>>> import numpy as np
>>> np.set_printoptions(precision=3, suppress=True, linewidth=120, legacy="1.25")
>>> X = np.load("data.npy")
>>> X
array([[-0.326,  0.012,  0.445, -0.31 ,  1.64 ,  0.21 , -0.931],
       [ 0.326, -0.145, -0.224,  0.263, -0.839,  0.298, -1.721],
       [-0.489,  0.019, -0.87 , -1.485, -0.184, -0.834, -0.263],
       [ 0.082, -0.069,  1.263,  0.15 , -0.252, -1.497, -0.257],
       [ 0.734,  1.366,  0.689, -0.886, -0.273,  0.512,  0.021],
       [-1.141,  1.37 , -0.321,  0.777, -0.072, -0.275, -0.184],
       [-1.304, -0.481,  0.906, -0.468, -0.657,  0.769,  0.057]])
>>> np.linalg.norm(X, axis=0)
array([2., 2., 2., 2., 2., 2., 2.])
>>> np.round(X @ X.T, 3) + 0
array([[4., 0., 0., 0., 0., 0., 0.],
       [0., 4., 0., 0., 0., 0., 0.],
       [0., 0., 4., 0., 0., 0., 0.],
       [0., 0., 0., 4., 0., 0., 0.],
       [0., 0., 0., 0., 4., 0., 0.],
       [0., 0., 0., 0., 0., 4., 0.],
       [0., 0., 0., 0., 0., 0., 4.]])
>>> u, g = X[3], X[5]
>>> np.round(u @ u, 3)
4.0
>>> p = (u @ g) / (u @ u) * u
>>> np.linalg.matrix_rank(np.outer(u, g))
1
>>> g - p
array([-1.141,  1.37 , -0.321,  0.777, -0.072, -0.275, -0.184])
>>> mat = np.load("a.npy")
>>> mat
array([[ 0,  0,  0,  0,  0,  0,  0,  0,  0,  0],
       [ 2, -1, -3, -2,  2,  2, -1, -1, -2, -2],
       [ 2, -1, -3, -2,  2,  2, -1, -1, -2, -2],
       [ 0,  0,  0,  0,  0,  0,  0,  0,  0,  0],
       [ 2, -1, -3, -2,  2,  2, -1, -1, -2, -2],
       [-2,  1,  3,  2, -2, -2,  1,  1,  2,  2],
       [-2,  1,  3,  2, -2, -2,  1,  1,  2,  2],
       [-4,  2,  6,  4, -4, -4,  2,  2,  4,  4]])
>>> U, s, Vt = np.linalg.svd(mat)
>>> V = Vt[:(s > 1e-8).sum()]
>>> rng = np.random.default_rng(682)
>>> x = mat[5] + 4 * mat[2] + rng.integers(2) * np.eye(10)[6]
>>> x
array([ 6., -3., -9., -6.,  6.,  6., -2., -3., -6., -6.])
>>> V.T @ V
array([[ 0.111, -0.056, -0.167, -0.111,  0.111,  0.111, -0.056, -0.056, -0.111, -0.111],
       [-0.056,  0.028,  0.083,  0.056, -0.056, -0.056,  0.028,  0.028,  0.056,  0.056],
       [-0.167,  0.083,  0.25 ,  0.167, -0.167, -0.167,  0.083,  0.083,  0.167,  0.167],
       [-0.111,  0.056,  0.167,  0.111, -0.111, -0.111,  0.056,  0.056,  0.111,  0.111],
       [ 0.111, -0.056, -0.167, -0.111,  0.111,  0.111, -0.056, -0.056, -0.111, -0.111],
       [ 0.111, -0.056, -0.167, -0.111,  0.111,  0.111, -0.056, -0.056, -0.111, -0.111],
       [-0.056,  0.028,  0.083,  0.056, -0.056, -0.056,  0.028,  0.028,  0.056,  0.056],
       [-0.056,  0.028,  0.083,  0.056, -0.056, -0.056,  0.028,  0.028,  0.056,  0.056],
       [-0.111,  0.056,  0.167,  0.111, -0.111, -0.111,  0.056,  0.056,  0.111,  0.111],
       [-0.111,  0.056,  0.167,  0.111, -0.111, -0.111,  0.056,  0.056,  0.111,  0.111]])
>>> np.diag(V.T @ V)
array([0.111, 0.028, 0.25 , 0.111, 0.111, 0.111, 0.028, 0.028, 0.111, 0.111])
>>> u = np.array([1, 0])
>>> np.correlate(mat[6], mat[1], "full")
array([  4,   2,  -6,  -9,  -8,   1,  14,  14, -12, -36, -12,  14,  14,   1,  -8,  -9,  -6,   2,   4])
>>> np.polyval(u, mat[6])
array([-2,  1,  3,  2, -2, -2,  1,  1,  2,  2])
>>> np.convolve(mat[6], u)
array([-2,  1,  3,  2, -2, -2,  1,  1,  2,  2,  0])
>>> W0 = np.load("w.npy")
>>> W0
array([[-0.037, -0.11 , -0.088, -0.049],
       [ 0.785,  1.532,  0.78 ,  0.819],
       [-0.169, -0.372, -0.29 , -0.163],
       [-1.361, -2.63 , -1.277, -1.235],
       [ 0.353,  0.683,  0.281,  0.216],
       [-0.373, -0.593, -0.38 , -0.371],
       [ 1.216,  2.575,  1.303,  1.294],
       [ 0.012, -0.053,  0.048,  0.019],
       [-1.363, -2.911, -1.382, -1.413],
       [-0.468, -0.901, -0.425, -0.458],
       [ 0.346,  0.641,  0.306,  0.246],
       [ 1.538,  3.046,  1.461,  1.486],
       [-0.088, -0.049, -0.006, -0.038],
       [ 0.227,  0.596,  0.301,  0.232],
       [-1.385, -2.799, -1.365, -1.432],
       [-0.904, -1.748, -0.814, -0.877],
       [-0.125, -0.179, -0.088, -0.176]])
>>> lab = rng.permutation(4)
>>> out = W0[:, lab] * rng.choice([-1, 1], 4)
>>> out
array([[ 0.11 ,  0.049,  0.088, -0.037],
       [-1.532, -0.819, -0.78 ,  0.785],
       [ 0.372,  0.163,  0.29 , -0.169],
       [ 2.63 ,  1.235,  1.277, -1.361],
       [-0.683, -0.216, -0.281,  0.353],
       [ 0.593,  0.371,  0.38 , -0.373],
       [-2.575, -1.294, -1.303,  1.216],
       [ 0.053, -0.019, -0.048,  0.012],
       [ 2.911,  1.413,  1.382, -1.363],
       [ 0.901,  0.458,  0.425, -0.468],
       [-0.641, -0.246, -0.306,  0.346],
       [-3.046, -1.486, -1.461,  1.538],
       [ 0.049,  0.038,  0.006, -0.088],
       [-0.596, -0.232, -0.301,  0.227],
       [ 2.799,  1.432,  1.365, -1.385],
       [ 1.748,  0.877,  0.814, -0.904],
       [ 0.179,  0.176,  0.088, -0.125]])
>>> U, _, Vt = np.linalg.svd(W0.T @ out)
>>> np.round(np.linalg.lstsq(W0, out)[0], 3) + 0
array([[ 0.,  0.,  0.,  1.],
       [-1.,  0.,  0.,  0.],
       [ 0.,  0., -1.,  0.],
       [ 0., -1.,  0.,  0.]])
>>> lab
array([1, 3, 2, 0])
>>> np.round(U @ Vt, 3) + 0
array([[ 0.,  0.,  0.,  1.],
       [-1.,  0.,  0.,  0.],
       [ 0.,  0., -1.,  0.],
       [ 0., -1.,  0.,  0.]])
>>> Xs = (out - out.mean(axis=0)) / out.std(axis=0)
>>> Xs.std(axis=0)
array([1., 1., 1., 1.])
>>> coef = np.linalg.lstsq(np.delete(Xs, 3, axis=1), Xs[:, 3])[0]
>>> np.abs(coef).argmax()
0
>>> coef
array([-0.826, -0.186,  0.012])
>>> cov = np.cov(W0, rowvar=False)
>>> cov.shape
(4, 4)
>>> np.argwhere(np.triu(np.abs(np.corrcoef(W0.T)) > 0.8, 1))
array([[0, 1],
       [0, 2],
       [0, 3],
       [1, 2],
       [1, 3],
       [2, 3]])
>>> np.median(W0, axis=0)
array([-0.088, -0.11 , -0.088, -0.049])
>>> np.polyfit(W0[:, 1], W0[:, 0], 1)
array([ 0.495, -0.01 ])
>>> W0.std(axis=0)
array([0.82 , 1.654, 0.806, 0.814])
>>> cov
array([[0.714, 1.438, 0.7  , 0.707],
       [1.438, 2.906, 1.414, 1.427],
       [0.7  , 1.414, 0.69 , 0.695],
       [0.707, 1.427, 0.695, 0.703]])
>>> round(float(np.corrcoef(W0[:, 1], W0[:, 0])[0, 1]), 3)
0.999
>>> np.corrcoef(W0.T)
array([[1.   , 0.999, 0.997, 0.997],
       [0.999, 1.   , 0.998, 0.998],
       [0.997, 0.998, 1.   , 0.998],
       [0.997, 0.998, 0.998, 1.   ]])
>>> np.round(np.einsum("ij,ji->", cov, cov), 3)
25.071
>>> np.round(np.linalg.eigvals(cov).sum().real, 3)
5.013
>>> np.linalg.eigvals(cov)
array([5.007, 0.001, 0.002, 0.003])
